In [1]: import numpy as np

In [2]: np.set_printoptions(suppress=True, linewidth=100)

In [3]: W0 = np.loadtxt("out9.csv", delimiter=",")

In [4]: W0
Out[4]: 
array([[ 0.6 ,  0.5 ,  1.74, -1.4 ],
       [ 0.6 ,  0.6 ,  2.43,  1.2 ],
       [-1.6 , -0.8 , -3.34, -0.2 ],
       [-0.2 , -0.3 , -1.07, -0.1 ],
       [ 0.7 , -0.1 , -0.14,  0.5 ],
       [ 1.4 ,  1.7 ,  7.01,  0.9 ],
       [ 1.4 ,  0.7 ,  2.88,  1.  ],
       [ 2.3 , -0.5 , -2.17,  0.8 ],
       [-0.3 , -0.7 , -3.15, -1.5 ],
       [-0.5 , -0.9 , -3.7 , -1.1 ],
       [-0.6 ,  0.6 ,  2.67,  0.2 ],
       [ 1.1 ,  0.  ,  0.04,  1.7 ],
       [ 1.8 ,  0.3 ,  1.61,  0.1 ],
       [-0.5 , -0.6 , -2.31,  1.1 ],
       [ 1.5 ,  1.1 ,  4.43,  1.2 ],
       [ 0.8 ,  0.  , -0.16, -0.4 ],
       [-0.9 , -0.3 , -0.68, -0.2 ],
       [ 0.  , -1.2 , -5.11, -0.6 ],
       [ 0.4 ,  2.  ,  7.62,  0.2 ],
       [-0.8 ,  0.1 ,  0.15,  0.2 ],
       [-1.1 ,  1.9 ,  7.56,  0.4 ],
       [ 0.2 ,  2.2 ,  9.12, -1.4 ],
       [ 0.  , -0.4 , -1.79,  1.5 ],
       [-0.6 , -0.7 , -2.61, -0.9 ],
       [-1.5 ,  1.4 ,  5.26, -1.1 ],
       [-1.3 ,  0.2 ,  1.23, -0.6 ],
       [ 0.  , -0.4 , -2.  , -0.3 ],
       [ 0.6 , -1.7 , -6.64, -0.5 ],
       [ 0.  ,  0.8 ,  3.69, -0.1 ],
       [-0.7 , -0.4 , -1.3 ,  0.3 ],
       [ 0.8 ,  1.9 ,  7.48,  1.  ],
       [-1.3 , -1.3 , -5.36, -1.1 ],
       [-1.2 ,  0.6 ,  2.4 ,  0.7 ],
       [-1.3 , -0.3 , -1.72, -0.5 ],
       [-0.8 , -1.8 , -6.79,  1.5 ],
       [-1.  , -0.4 , -1.62,  1.7 ],
       [-0.9 , -0.2 , -0.82,  0.4 ],
       [ 2.1 , -0.6 , -2.42,  0.9 ],
       [-0.2 ,  0.8 ,  3.24, -0.5 ],
       [ 1.8 ,  1.8 ,  7.17, -1.2 ],
       [-0.1 ,  0.4 ,  1.98, -0.8 ],
       [ 1.5 ,  1.6 ,  6.15,  1.9 ],
       [-0.9 , -0.1 , -0.62,  0.1 ],
       [ 2.3 ,  1.1 ,  4.57, -0.2 ]])

In [5]: print(np.argsort(-np.linalg.norm(W0, axis=0).round(6), kind="stable")[:3])
[2 0 1]

In [6]: np.round(np.abs(np.linalg.svd(W0)[2][-1]), 2) + 0
Out[6]: array([0.  , 0.97, 0.24, 0.01])

In [7]: Xs = W0 - W0.mean(axis=0)

In [8]: U, sig, VT = np.linalg.svd(Xs, full_matrices=False)

In [9]: print(np.linalg.matrix_rank(Xs))
4

In [10]: np.round(np.abs(VT[-1]), 2) + 0
Out[10]: array([0.  , 0.97, 0.24, 0.01])

In [11]: np.round(VT[0] * np.sign(VT[0, np.abs(VT[0]).argmax()]), 2)
Out[11]: array([0.09, 0.24, 0.97, 0.01])

In [12]: round(float((sig ** 2).sum() ** 2 / (sig ** 4).sum()), 2)
Out[12]: 1.23

In [13]: np.searchsorted(np.cumsum(sig ** 2) / (sig ** 2).sum(), 0.9) + 1
Out[13]: np.int64(2)

In [14]: rng = np.random.default_rng(60831)

In [15]: J = rng.normal(size=(17, 9))

In [16]: J = 5 * J / np.linalg.norm(J, axis=1, keepdims=True)

In [17]: J.round(2)
Out[17]: 
array([[-1.11, -0.06,  0.45, -3.78, -0.92,  1.25,  1.54, -0.2 , -2.11],
       [-2.21, -0.24, -2.43, -1.56,  1.27,  1.72,  2.61,  0.01, -0.61],
       [-0.76, -1.5 , -2.11,  1.45,  0.76,  1.86, -0.05,  3.39,  0.19],
       [ 0.75,  1.66,  1.87, -0.58, -1.17,  2.89, -2.54, -0.83, -1.01],
       [ 1.45, -0.85, -2.01,  1.94,  2.31,  2.86,  0.43, -0.11,  0.8 ],
       [ 2.51, -0.8 , -1.49,  2.56, -0.88, -0.92,  0.73, -1.39,  2.29],
       [-1.05, -1.94,  1.3 , -0.44, -2.99,  0.4 ,  2.49, -0.11, -1.72],
       [ 0.32, -0.81, -2.18, -1.79,  2.14, -2.29, -0.3 , -0.53,  2.46],
       [-3.  , -1.38,  2.08, -2.25,  0.34, -1.36, -0.72,  0.85, -1.21],
       [-2.36, -2.79,  1.64, -0.08, -0.27,  2.72,  0.58, -0.86,  0.65],
       [ 3.16,  0.43, -1.93,  0.89, -2.48,  1.1 ,  1.38,  0.82,  0.6 ],
       [-2.11,  0.06,  2.54, -0.68,  1.46,  1.68,  2.4 ,  1.36,  1.04],
       [ 3.21, -1.25,  0.03,  0.63,  0.69,  1.26, -2.1 ,  2.03,  1.45],
       [ 2.21,  0.42, -0.44, -0.67,  3.11, -2.86,  0.01, -0.6 , -1.04],
       [-0.08, -2.78, -0.44, -1.19,  0.64, -2.67,  2.77, -0.38,  0.59],
       [-0.27, -1.42,  0.46, -3.16, -0.18,  1.62,  2.1 ,  2.34, -0.37],
       [ 2.47,  1.26, -1.02,  0.5 , -0.67,  2.8 , -1.5 , -1.2 ,  2.01]])

In [18]: O, Rm = np.linalg.qr(J)

In [19]: np.round(np.abs(np.diag(Rm)), 2)
Out[19]: array([8.2 , 5.55, 5.89, 6.19, 6.24, 8.16, 5.37, 4.95, 4.14])

In [20]: print(O.shape, Rm.shape)
(17, 9) (9, 9)
